% ipython --no-banner

In [1]: import numpy as np

In [2]: import numpy.linalg as la

In [3]: np.set_printoptions(suppress=True, linewidth=160)

In [4]: K = np.load("block12.npy")

In [5]: print(K)
[[4 3 5 2]
 [2 4 3 5]
 [5 2 4 3]
 [3 5 2 4]]

In [6]: Y = la.inv(K)

In [7]: print((np.abs(Y) > 1e-9).astype(int))
[[1 1 1 1]
 [1 1 1 1]
 [1 1 1 1]
 [1 1 1 1]]

In [8]: print(np.round(la.cond(K), 2))
9.9

In [9]: print(np.round(la.inv(Y), 2))
[[4. 3. 5. 2.]
 [2. 4. 3. 5.]
 [5. 2. 4. 3.]
 [3. 5. 2. 4.]]

In [10]: print(np.round(la.slogdet(K)[0], 2))
1.0

In [11]: print(np.round(la.det(K) * Y, 2))
[[-19. -33.  37.  23.]
 [ 23. -19. -33.  37.]
 [ 37.  23. -19. -33.]
 [-33.  37.  23. -19.]]

In [12]: print(np.round(K @ Y, 2) + 0)
[[1. 0. 0. 0.]
 [0. 1. 0. 0.]
 [0. 0. 1. 0.]
 [0. 0. 0. 1.]]

In [13]: def softmax(z):
    ...:     e = np.exp(z - z.max(axis=-1, keepdims=True))
    ...:     return e / e.sum(axis=-1, keepdims=True)
    ...: 

In [14]: print(np.round(softmax(K[3] + 3), 2))
[0.09 0.64 0.03 0.24]

In [15]: scores = K @ K.T / np.sqrt(4)

In [16]: print(softmax(scores).round(6).argmax(axis=1))
[0 1 2 3]

In [17]: print(np.round(softmax(scores)[3] @ K, 2))
[2.76 4.7  2.3  4.24]

In [18]: print(np.round(softmax(scores + np.triu(np.full(scores.shape, -np.inf), 1)), 2))
[[1.   0.   0.   0.  ]
 [0.01 0.99 0.   0.  ]
 [0.27 0.01 0.73 0.  ]
 [0.01 0.26 0.01 0.72]]

In [19]: cov = K.T @ K

In [20]: print(np.diag(cov))
[54 54 54 54]

In [21]: print(K @ (-1.0) ** np.arange(4))
[ 4. -4.  4. -4.]

In [22]: print(K @ np.ones(4))
[14. 14. 14. 14.]

In [23]: print((K @ K)[0])
[53 44 53 46]

In [24]: M = np.loadtxt("case11.csv", delimiter=",")

In [25]: print(M)
[[  9.   0.  27.  27.  -3.  -9.  -6. -21.]
 [  0.   0.   0.   0.   0.   0.   0.   0.]
 [ 27.   0.  81.  81.  -9. -27. -18. -63.]
 [ 27.   0.  81.  81.  -9. -27. -18. -63.]
 [ -3.   0.  -9.  -9.   1.   3.   2.   7.]
 [ -9.   0. -27. -27.   3.   9.   6.  21.]
 [ -6.   0. -18. -18.   2.   6.   4.  14.]
 [-21.   0. -63. -63.   7.  21.  14.  49.]]

In [26]: evals, evecs = la.eigh(M)

In [27]: x = np.array([8, 1, 1, 9, -8, 1, 8, -4])

In [28]: print(np.round(evecs * np.abs(evals) @ evecs.T, 2) + 0)
[[  9.   0.  27.  27.  -3.  -9.  -6. -21.]
 [  0.   0.   0.   0.   0.   0.   0.   0.]
 [ 27.   0.  81.  81.  -9. -27. -18. -63.]
 [ 27.   0.  81.  81.  -9. -27. -18. -63.]
 [ -3.   0.  -9.  -9.   1.   3.   2.   7.]
 [ -9.   0. -27. -27.   3.   9.   6.  21.]
 [ -6.   0. -18. -18.   2.   6.   4.  14.]
 [-21.   0. -63. -63.   7.  21.  14.  49.]]

In [29]: print((np.sign(evecs[:, -1].round(6)) == np.sign(evecs[0, -1].round(6))).astype(int))
[1 0 1 1 0 0 0 0]

In [30]: print(x @ M @ x)
17161.0

In [31]: print(round(float(x @ M @ x / (x @ x)), 2), round(float(evals[0]), 2), np.round(evals[-1], 2))
58.77 -0.0 234.0

In [32]: U, sv, Vt = la.svd(M, full_matrices=False)

In [33]: print(np.abs(U[:, 0]).round(6).argmax())
2

In [34]: print(round(float(np.sqrt((sv ** 2).sum())), 2), np.round(la.norm(M), 2))
234.0 234.0

In [35]: print(np.round(np.abs(Vt[0]), 2))
[0.2  0.   0.59 0.59 0.07 0.2  0.13 0.46]

In [36]: print(np.round(sv / sv[0], 2) + 0)
[1. 0. 0. 0. 0. 0. 0. 0.]

In [37]: print(np.cumsum(sv ** 2) / np.sum(sv ** 2))
[1. 1. 1. 1. 1. 1. 1. 1.]

In [38]: print(np.round(U.T @ U, 2) + 0)
[[1. 0. 0. 0. 0. 0. 0. 0.]
 [0. 1. 0. 0. 0. 0. 0. 0.]
 [0. 0. 1. 0. 0. 0. 0. 0.]
 [0. 0. 0. 1. 0. 0. 0. 0.]
 [0. 0. 0. 0. 1. 0. 0. 0.]
 [0. 0. 0. 0. 0. 1. 0. 0.]
 [0. 0. 0. 0. 0. 0. 1. 0.]
 [0. 0. 0. 0. 0. 0. 0. 1.]]
